$ python -q
>>> import numpy as np
>>> import numpy.linalg as la
>>> np.set_printoptions(precision=2, suppress=True, linewidth=120, sign=" ")
>>> M = np.load("data.npy")
>>> M
array([[ 1, -1,  1,  2, -2,  2],
       [ 1, -1, -2,  2, -2, -4],
       [ 1,  0, -2,  2,  0, -4],
       [-2,  2, -2,  2, -2,  2],
       [-2,  2,  4,  2, -2, -4],
       [-2,  0,  4,  2,  0, -4]])
>>> G = M.T @ M
>>> np.diag(G)
array([ 15,  10,  45,  24,  16,  72])
>>> G
array([[ 15, -10, -15,  -6,   4,   6],
       [-10,  10,   5,   4,  -4,  -2],
       [-15,   5,  45,   6,  -2, -18],
       [ -6,   4,   6,  24, -16, -24],
       [  4,  -4,  -2, -16,  16,   8],
       [  6,  -2, -18, -24,   8,  72]])
>>> la.svd(M, compute_uv=False) ** 2
array([ 95.26,  42.34,  28.3 ,  12.58,   2.43,   1.08])
>>> np.trace(G), (M ** 2).sum()
(np.int64(182), np.int64(182))
>>> left, sigma, Vh = la.svd(M, full_matrices=False)
>>> np.abs(left[:, 0]).round(6).argmax()
np.int64(4)
>>> sigma
array([ 9.76,  6.51,  5.32,  3.55,  1.56,  1.04])
>>> np.abs(Vh[0])
array([ 0.18,  0.09,  0.4 ,  0.36,  0.18,  0.8 ])
>>> np.round(Vh @ Vh.T, 2) + 0
array([[ 1.,  0.,  0.,  0.,  0.,  0.],
       [ 0.,  1.,  0.,  0.,  0.,  0.],
       [ 0.,  0.,  1.,  0.,  0.,  0.],
       [ 0.,  0.,  0.,  1.,  0.,  0.],
       [ 0.,  0.,  0.,  0.,  1.,  0.],
       [ 0.,  0.,  0.,  0.,  0.,  1.]])
>>> np.round(left.T @ left, 2) + 0
array([[ 1.,  0.,  0.,  0.,  0.,  0.],
       [ 0.,  1.,  0.,  0.,  0.,  0.],
       [ 0.,  0.,  1.,  0.,  0.,  0.],
       [ 0.,  0.,  0.,  1.,  0.,  0.],
       [ 0.,  0.,  0.,  0.,  1.,  0.],
       [ 0.,  0.,  0.,  0.,  0.,  1.]])
>>> round(float(np.sqrt((sigma ** 2).sum())), 2), round(float(la.norm(M)), 2)
(13.49, 13.49)
>>> m1 = np.load("x.npy")
>>> m1
array([[-2.,  2., -2.,  0.,  0.],
       [ 2.,  0., -2.,  0.,  0.],
       [-3., -2., -1.,  0.,  0.],
       [ 0.,  0.,  0.,  2., -2.],
       [ 0.,  0.,  0.,  1.,  0.]])
>>> rng = np.random.default_rng(49)
>>> lab = rng.permutation(5)
>>> lab
array([ 2,  3,  4,  1,  0])
>>> out = m1[lab][:, lab]
>>> np.diag(out)
array([-1.,  2.,  0.,  0., -2.])
>>> np.sort(np.abs(la.eigvals(out)))
array([ 1.41,  1.41,  2.37,  3.37,  4.  ])
>>> np.trace(out)
np.float64(-1.0)
>>> np.allclose(out, m1)
False
>>> out
array([[-1.,  0.,  0., -2., -3.],
       [ 0.,  2., -2.,  0.,  0.],
       [ 0.,  1.,  0.,  0.,  0.],
       [-2.,  0.,  0.,  0.,  2.],
       [-2.,  0.,  0.,  2., -2.]])
